$ python3 -q
>>> import numpy as np
>>> np.set_printoptions(precision=2, suppress=True, linewidth=120, legacy="1.25")
>>> A = np.loadtxt("arr.csv", delimiter=",")
>>> print(A)
[[ 0.32  0.03  0.62  0.12]
 [ 0.21 -0.17  0.91  0.64]
 [-0.76 -0.7   0.98  0.99]
 [ 0.78  0.75 -0.99 -0.99]
 [-0.8  -0.03 -0.99 -0.58]
 [-0.45 -0.58  0.99  0.97]
 [ 0.98  0.84 -0.44 -0.99]
 [-0.15  0.14 -0.83 -0.54]
 [ 0.42  0.35 -0.67 -0.76]
 [ 0.03  0.05 -0.2  -0.16]
 [ 0.6  -0.15  0.99  0.77]
 [ 0.42  0.35 -0.67 -0.76]
 [-0.21  0.29 -0.98 -0.84]
 [-0.26  0.43 -1.   -0.95]
 [-0.49 -0.36  0.59  0.76]
 [-0.12  0.19 -0.88 -0.65]
 [ 0.95  0.77 -0.62 -0.98]]
>>> Xc = A - A.mean(axis=0)
>>> Uu, sig, VT = np.linalg.svd(Xc, full_matrices=False)
>>> print(sig)
[4.76 2.34 0.4  0.23]
>>> print(round((sig ** 2).sum() ** 2 / (sig ** 4).sum(), 2))
1.48
>>> print((np.sign(Uu[:, 0]) == np.sign(Uu[0, 0])).astype(int))
[1 1 1 0 0 1 0 0 0 1 1 0 0 0 1 0 0]
>>> C = A[[15, 9]].astype(float)
>>> for _ in range(3):
...     idx = np.linalg.norm(A[:, None] - C, axis=-1).argmin(axis=1)
...     C = np.array([A[idx == j].mean(axis=0) for j in range(2)])
... 
>>> print(idx)
[1 1 1 0 0 1 0 0 0 0 1 0 0 0 1 0 0]
>>> print(np.bincount(idx))
[11  6]
>>> x = np.array([-3, 7, 6, -5])
>>> a = np.maximum(A @ x, 0)
>>> print(np.maximum(A @ x, 0) - np.maximum(-A @ x, 0))
[ 2.37  0.44 -1.69  1.92 -0.85 -1.62  5.25 -0.85  0.97 -0.14 -0.76  0.97  0.98  2.54 -1.31 -0.34  3.72]
>>> print(np.maximum(A @ (3 * x), 0))
[ 7.11  1.32  0.    5.76  0.    0.   15.75  0.    2.91  0.    0.    2.91  2.94  7.62  0.    0.   11.16]
>>> print(np.flatnonzero(a > 1e-9))
[ 0  1  3  6  8 11 12 13 16]
>>> P = A @ np.linalg.solve(A.T @ A, A.T)
>>> print(np.allclose(P @ P, P))
True
>>> print(np.diag(P))
[0.38 0.11 0.26 0.35 0.27 0.12 0.44 0.12 0.24 0.01 0.29 0.24 0.13 0.39 0.32 0.11 0.22]
>>> print(np.round(np.linalg.eigvalsh(P), 2) + 0)
[0. 0. 0. 0. 0. 0. 0. 0. 0. 0. 0. 0. 0. 1. 1. 1. 1.]
>>> rng = np.random.default_rng(2501)
>>> idx = rng.permutation(4)
>>> A2 = A[:, idx] * rng.choice([-1, 1], 4)
>>> print(A2)
[[ 0.32 -0.12 -0.03  0.62]
 [ 0.21 -0.64  0.17  0.91]
 [-0.76 -0.99  0.7   0.98]
 [ 0.78  0.99 -0.75 -0.99]
 [-0.8   0.58  0.03 -0.99]
 [-0.45 -0.97  0.58  0.99]
 [ 0.98  0.99 -0.84 -0.44]
 [-0.15  0.54 -0.14 -0.83]
 [ 0.42  0.76 -0.35 -0.67]
 [ 0.03  0.16 -0.05 -0.2 ]
 [ 0.6  -0.77  0.15  0.99]
 [ 0.42  0.76 -0.35 -0.67]
 [-0.21  0.84 -0.29 -0.98]
 [-0.26  0.95 -0.43 -1.  ]
 [-0.49 -0.76  0.36  0.59]
 [-0.12  0.65 -0.19 -0.88]
 [ 0.95  0.98 -0.77 -0.62]]
>>> Uu, _, VT = np.linalg.svd(A.T @ A2)
>>> print(np.round(np.linalg.lstsq(A, A2)[0], 2) + 0)
[[ 1.  0.  0.  0.]
 [ 0.  0. -1.  0.]
 [ 0.  0.  0.  1.]
 [ 0. -1.  0.  0.]]
>>> print(np.round(Uu @ VT, 2) + 0)
[[ 1.  0.  0.  0.]
 [ 0.  0. -1.  0.]
 [ 0.  0.  0.  1.]
 [ 0. -1.  0.  0.]]
>>> print(idx)
[0 3 1 2]
>>> A2 = np.array([[0]])
>>> C = np.array([[2, -1], [0, -3]])
>>> W0 = np.block([[A2, np.array([[2, 2]])], [np.zeros((2, 1)), C]])
>>> print(W0)
[[ 0.  2.  2.]
 [ 0.  2. -1.]
 [ 0.  0. -3.]]
>>> print(np.abs(np.diag(np.linalg.qr(W0)[1])) > 1e-9)
[False  True  True]
>>> print(np.linalg.lstsq(W0[:-1].T, W0[-1])[2])
2
>>> print(np.unique(W0.round(6), axis=0).shape)
(3, 3)
>>> print(round(float(np.trace(np.linalg.pinv(W0) @ W0)), 2))
2.0
>>> print(np.round(W0 @ np.linalg.pinv(W0) @ W0, 2) + 0)
[[ 0.  2.  2.]
 [ 0.  2. -1.]
 [ 0.  0. -3.]]
>>> rank = np.linalg.matrix_rank(W0)
>>> print(rank)
2
>>> null = np.linalg.svd(W0)[2][rank:].T
>>> print(np.linalg.matrix_rank(W0.T @ W0), np.linalg.matrix_rank(W0 @ W0.T))
2 2
>>> print(null @ null.T)
[[1. 0. 0.]
 [0. 0. 0.]
 [0. 0. 0.]]
>>> print([int(np.linalg.matrix_rank(np.delete(W0, i, axis=0))) for i in range(3)])
[2, 2, 2]
>>> print(W0 @ null)
[[0.]
 [0.]
 [0.]]
>>> print([int(np.linalg.matrix_rank(W0[:, :j + 1])) for j in range(3)])
[0, 1, 2]
>>> u = np.array([0, 1])
>>> print(np.cross(W0[1, :3], W0[2, :3]))
[-6.  0.  0.]
>>> print(np.convolve(W0[1], u))
[ 0.  0.  2. -1.]
>>> idx = rng.permutation(3)
>>> print(idx)
[2 1 0]
>>> A2 = W0[idx][:, idx]
>>> print(np.allclose(A2, W0))
False
>>> print(A2)
[[-3.  0.  0.]
 [-1.  2.  0.]
 [ 2.  2.  0.]]
>>> print(np.sort(np.abs(np.linalg.eigvals(A2))))
[0. 2. 3.]
>>> print(np.trace(A2))
-1.0
>>> K = np.load("w.npy")
>>> print(K)
[[ 5  5  5  5  5  5  5  5  5  5  5]
 [ 5 10 10 10 10 10 10 10 10 10 10]
 [ 5 10 15 15 15 15 15 15 15 15 15]
 [ 5 10 15 20 20 20 20 20 20 20 20]
 [ 5 10 15 20 25 25 25 25 25 25 25]
 [ 5 10 15 20 25 30 30 30 30 30 30]
 [ 5 10 15 20 25 30 35 35 35 35 35]
 [ 5 10 15 20 25 30 35 40 40 40 40]
 [ 5 10 15 20 25 30 35 40 45 45 45]
 [ 5 10 15 20 25 30 35 40 45 50 50]
 [ 5 10 15 20 25 30 35 40 45 50 55]]
>>> print(np.linalg.matrix_power(K, 2))
[[  275   525   750   950  1125  1275  1400  1500  1575  1625  1650]
 [  525  1025  1475  1875  2225  2525  2775  2975  3125  3225  3275]
 [  750  1475  2150  2750  3275  3725  4100  4400  4625  4775  4850]
 [  950  1875  2750  3550  4250  4850  5350  5750  6050  6250  6350]
 [ 1125  2225  3275  4250  5125  5875  6500  7000  7375  7625  7750]
 [ 1275  2525  3725  4850  5875  6775  7525  8125  8575  8875  9025]
 [ 1400  2775  4100  5350  6500  7525  8400  9100  9625  9975 10150]
 [ 1500  2975  4400  5750  7000  8125  9100  9900 10500 10900 11100]
 [ 1575  3125  4625  6050  7375  8575  9625 10500 11175 11625 11850]
 [ 1625  3225  4775  6250  7625  8875  9975 10900 11625 12125 12375]
 [ 1650  3275  4850  6350  7750  9025 10150 11100 11850 12375 12650]]
>>> print(np.allclose(K @ K.T, K.T @ K))
True
>>> print(np.sort(np.abs(np.linalg.eigvals(K))))
[  1.27   1.35   1.49   1.71   2.08   2.68   3.76   5.91  11.15  30.2  268.41]
>>> print(np.trace(K))
330
>>> print((K + K.T) / 2)
[[ 5.  5.  5.  5.  5.  5.  5.  5.  5.  5.  5.]
 [ 5. 10. 10. 10. 10. 10. 10. 10. 10. 10. 10.]
 [ 5. 10. 15. 15. 15. 15. 15. 15. 15. 15. 15.]
 [ 5. 10. 15. 20. 20. 20. 20. 20. 20. 20. 20.]
 [ 5. 10. 15. 20. 25. 25. 25. 25. 25. 25. 25.]
 [ 5. 10. 15. 20. 25. 30. 30. 30. 30. 30. 30.]
 [ 5. 10. 15. 20. 25. 30. 35. 35. 35. 35. 35.]
 [ 5. 10. 15. 20. 25. 30. 35. 40. 40. 40. 40.]
 [ 5. 10. 15. 20. 25. 30. 35. 40. 45. 45. 45.]
 [ 5. 10. 15. 20. 25. 30. 35. 40. 45. 50. 50.]
 [ 5. 10. 15. 20. 25. 30. 35. 40. 45. 50. 55.]]
>>> print(np.round(np.abs(np.linalg.eigvals(K)).max(), 2))
268.41
>>> L = np.linalg.cholesky(K)
>>> print(np.linalg.eigvalsh(K).min() > 0)
True
>>> print(L)
[[2.24 0.   0.   0.   0.   0.   0.   0.   0.   0.   0.  ]
 [2.24 2.24 0.   0.   0.   0.   0.   0.   0.   0.   0.  ]
 [2.24 2.24 2.24 0.   0.   0.   0.   0.   0.   0.   0.  ]
 [2.24 2.24 2.24 2.24 0.   0.   0.   0.   0.   0.   0.  ]
 [2.24 2.24 2.24 2.24 2.24 0.   0.   0.   0.   0.   0.  ]
 [2.24 2.24 2.24 2.24 2.24 2.24 0.   0.   0.   0.   0.  ]
 [2.24 2.24 2.24 2.24 2.24 2.24 2.24 0.   0.   0.   0.  ]
 [2.24 2.24 2.24 2.24 2.24 2.24 2.24 2.24 0.   0.   0.  ]
 [2.24 2.24 2.24 2.24 2.24 2.24 2.24 2.24 2.24 0.   0.  ]
 [2.24 2.24 2.24 2.24 2.24 2.24 2.24 2.24 2.24 2.24 0.  ]
 [2.24 2.24 2.24 2.24 2.24 2.24 2.24 2.24 2.24 2.24 2.24]]
>>> print(L @ L.T)
[[ 5.  5.  5.  5.  5.  5.  5.  5.  5.  5.  5.]
 [ 5. 10. 10. 10. 10. 10. 10. 10. 10. 10. 10.]
 [ 5. 10. 15. 15. 15. 15. 15. 15. 15. 15. 15.]
 [ 5. 10. 15. 20. 20. 20. 20. 20. 20. 20. 20.]
 [ 5. 10. 15. 20. 25. 25. 25. 25. 25. 25. 25.]
 [ 5. 10. 15. 20. 25. 30. 30. 30. 30. 30. 30.]
 [ 5. 10. 15. 20. 25. 30. 35. 35. 35. 35. 35.]
 [ 5. 10. 15. 20. 25. 30. 35. 40. 40. 40. 40.]
 [ 5. 10. 15. 20. 25. 30. 35. 40. 45. 45. 45.]
 [ 5. 10. 15. 20. 25. 30. 35. 40. 45. 50. 50.]
 [ 5. 10. 15. 20. 25. 30. 35. 40. 45. 50. 55.]]
>>> J = np.load("run14.npy")
>>> print(J)
[[ 0.92 -0.29 -0.08 -0.08 -0.11 -0.2  -0.05]
 [-0.29 -0.09 -0.29 -0.29 -0.4  -0.75 -0.17]
 [-0.08 -0.29  0.92 -0.08 -0.11 -0.2  -0.05]
 [-0.08 -0.29 -0.08  0.92 -0.11 -0.2  -0.05]
 [-0.11 -0.4  -0.11 -0.11  0.85 -0.27 -0.06]
 [-0.2  -0.75 -0.2  -0.2  -0.27  0.49 -0.12]
 [-0.05 -0.17 -0.05 -0.05 -0.06 -0.12  0.97]]
>>> Uu, sig, VT = np.linalg.svd(W0)
>>> print(sig)
[3.82 2.72 0.  ]
>>> A2 = Uu[:, :2] @ np.diag(sig[:2]) @ VT[:2]
>>> print(np.linalg.matrix_rank(A2))
2
>>> print(np.round(np.linalg.norm(W0 - A2, 2), 2), sig[2])
0.0 0.0
>>> ev, vecs = np.linalg.eigh(K)
>>> x = np.array([-1, -1, -1, -2, 5, 1, -3, 1, -5, 2, 0])
>>> print(np.linalg.eigvalsh(K[1:, 1:]))
[  1.28   1.38   1.56   1.88   2.42   3.42   5.46  10.57  29.46 267.56]
>>> print(vecs * np.abs(ev) @ vecs.T)
[[ 5.  5.  5.  5.  5.  5.  5.  5.  5.  5.  5.]
 [ 5. 10. 10. 10. 10. 10. 10. 10. 10. 10. 10.]
 [ 5. 10. 15. 15. 15. 15. 15. 15. 15. 15. 15.]
 [ 5. 10. 15. 20. 20. 20. 20. 20. 20. 20. 20.]
 [ 5. 10. 15. 20. 25. 25. 25. 25. 25. 25. 25.]
 [ 5. 10. 15. 20. 25. 30. 30. 30. 30. 30. 30.]
 [ 5. 10. 15. 20. 25. 30. 35. 35. 35. 35. 35.]
 [ 5. 10. 15. 20. 25. 30. 35. 40. 40. 40. 40.]
 [ 5. 10. 15. 20. 25. 30. 35. 40. 45. 45. 45.]
 [ 5. 10. 15. 20. 25. 30. 35. 40. 45. 50. 50.]
 [ 5. 10. 15. 20. 25. 30. 35. 40. 45. 50. 55.]]
>>> print((np.sign(vecs[:, -1].round(6)) == np.sign(vecs[0, -1].round(6))).astype(int))
[1 1 1 1 1 1 1 1 1 1 1]
>>> print(np.all(np.linalg.eigvalsh(J) > 0))
False
>>> print(np.round(np.linalg.eigvalsh(J).min(), 2))
-1.0
>>> E = np.load("mat.npy")
>>> print(E)
[[ 0 -2 -1  0]
 [ 2  0  2  0]
 [ 1 -2  0  0]
 [ 0  0  0  0]]
>>> Uu, sig, VT = np.linalg.svd(E)
>>> vecs = VT[:(sig > 1e-8).sum()]
>>> x = E[2] + 4 * E[3] + rng.integers(2) * np.eye(4)[3]
>>> print(x)
[ 1. -2.  0.  0.]
>>> print(np.linalg.matrix_rank(np.vstack([E, x])))
2
>>> print(vecs.T @ vecs)
[[ 0.56 -0.22  0.44  0.  ]
 [-0.22  0.89  0.22  0.  ]
 [ 0.44  0.22  0.56  0.  ]
 [ 0.    0.    0.    0.  ]]
>>> F = np.array([[2, 0, 0, 0, 0, 0, 0],
...     [0, 1, 0, 0, 0, 0, 0],
...     [0, 0, 2, 0, 0, 0, 0],
...     [0, 0, 0, 3, 0, 0, 0],
...     [0, 0, 0, 0, -3, 0, 0],
...     [0, 0, 0, 0, 0, -3, 0],
...     [0, 0, 0, 0, 0, 0, -3]])
>>> print(F)
[[ 2  0  0  0  0  0  0]
 [ 0  1  0  0  0  0  0]
 [ 0  0  2  0  0  0  0]
 [ 0  0  0  3  0  0  0]
 [ 0  0  0  0 -3  0  0]
 [ 0  0  0  0  0 -3  0]
 [ 0  0  0  0  0  0 -3]]
>>> print(np.trace(F))
-1
>>> print(np.sort(np.abs(np.linalg.eigvals(F))))
[1. 2. 2. 3. 3. 3. 3.]
>>> print((F + F.T) / 2)
[[ 2.  0.  0.  0.  0.  0.  0.]
 [ 0.  1.  0.  0.  0.  0.  0.]
 [ 0.  0.  2.  0.  0.  0.  0.]
 [ 0.  0.  0.  3.  0.  0.  0.]
 [ 0.  0.  0.  0. -3.  0.  0.]
 [ 0.  0.  0.  0.  0. -3.  0.]
 [ 0.  0.  0.  0.  0.  0. -3.]]
>>> print(np.allclose(F, F.T))
True
>>> print(np.allclose(F @ F.T, F.T @ F))
True
>>> print(round(float(np.linalg.det(F)), 2))
-324.0
>>> print(round(np.abs(np.linalg.eigvals(F)).max(), 2))
3.0
>>> M = np.loadtxt("m.csv", delimiter=",")
>>> print(M)
[[0.33 0.33 0.33 0.  ]
 [0.   0.5  0.5  0.  ]
 [0.33 0.33 0.33 0.  ]
 [0.   0.   0.   1.  ]]
>>> Uu, sig, VT = np.linalg.svd(M)
>>> vecs = VT[:(sig > 1e-8).sum()]
>>> x = M[1] + -2 * M[2] + rng.integers(2) * np.eye(4)[3]
>>> print(x)
[-0.67 -0.17 -0.17  0.  ]
>>> print(round(np.linalg.norm(x - vecs.T @ vecs @ x), 2))
0.0
>>> print(np.linalg.matrix_rank(np.vstack([M, x])))
3
>>> print(np.round(vecs.T @ vecs, 2) + 0)
[[1.  0.  0.  0. ]
 [0.  0.5 0.5 0. ]
 [0.  0.5 0.5 0. ]
 [0.  0.  0.  1. ]]
>>> print(np.diag(vecs.T @ vecs))
[1.  0.5 0.5 1. ]
>>> print(np.allclose(vecs.T @ vecs @ x, x))
True
>>> Uu, sig, VT = np.linalg.svd(M)
>>> print(np.argmax(sig[:-1] / (sig[1:] + 1e-6)) + 1)
3
>>> A2 = Uu[:, :3] @ np.diag(sig[:3]) @ VT[:3]
>>> print(np.linalg.matrix_rank(A2))
3
>>> print(A2.round(2) + 0)
[[0.33 0.33 0.33 0.  ]
 [0.   0.5  0.5  0.  ]
 [0.33 0.33 0.33 0.  ]
 [0.   0.   0.   1.  ]]
>>> print(round(float(np.linalg.norm(M - A2, 2)), 2), round(sig[3], 2))
0.0 0.0
>>> th = rng.uniform(0, 2 * np.pi, 31)
>>> O, _ = np.linalg.qr(np.array([[-0.4, -0.3], [-0.6, -0.4], [0.2, -0.3], [-2.0, -0.5], [-1.5, 1.3]]))
>>> feats = 3 * np.c_[np.cos(th), np.sin(th)] @ O.T
>>> print(feats)
[[ 0.18  0.31 -0.42  1.64  2.45]
 [ 0.27  0.43 -0.37  1.87  2.26]
 [ 0.14  0.25 -0.44  1.52  2.53]
 [ 0.56  0.82 -0.14  2.49  1.34]
 [-0.82 -1.15 -0.34 -2.44  0.97]
 [ 0.64  0.93 -0.05  2.61  0.97]
 [ 0.23  0.27  0.58 -0.39 -2.9 ]
 [-0.01  0.05 -0.51  1.11  2.74]
 [ 0.41  0.63 -0.27  2.2   1.88]
 [-0.28 -0.45  0.36 -1.9  -2.23]
 [ 0.62  0.83  0.59  1.11 -2.52]
 [ 0.7   1.01  0.03  2.67  0.6 ]
 [ 0.14  0.26 -0.44  1.54  2.52]
 [-0.75 -1.07 -0.1  -2.69 -0.24]
 [-0.76 -1.05 -0.5  -1.85  1.91]
 [-0.16 -0.17 -0.56  0.62  2.87]
 [-0.34 -0.42 -0.6   0.02  2.89]
 [ 0.45  0.58  0.61  0.4  -2.81]
 [ 0.09  0.06  0.54 -0.87 -2.82]
 [ 0.82  1.15  0.34  2.44 -0.97]
 [-0.77 -1.09 -0.13 -2.68 -0.09]
 [ 0.31  0.48 -0.34  1.95  2.18]
 [ 0.82  1.14  0.38  2.34 -1.19]
 [ 0.82  1.15  0.28  2.56 -0.64]
 [ 0.52  0.77 -0.17  2.42  1.49]
 [ 0.77  1.06  0.5   1.89 -1.86]
 [ 0.23  0.37 -0.39  1.76  2.36]
 [-0.47 -0.61 -0.61 -0.46  2.8 ]
 [ 0.34  0.53 -0.32  2.04  2.08]
 [-0.1  -0.08 -0.54  0.83  2.83]
 [ 0.69  0.94  0.56  1.44 -2.29]]
>>> Xc = feats - feats.mean(axis=0)
>>> vecs = np.linalg.svd(Xc)[2][:2]
>>> A2 = Xc - Xc @ vecs.T @ vecs
>>> print(np.round(np.linalg.norm(A2) / np.linalg.norm(Xc), 2))
0.0
>>> print((Xc @ vecs.T).std(axis=0))
[2.12 1.82]
>>> print(np.linalg.norm(A2, axis=1).round(6).argmax())
0
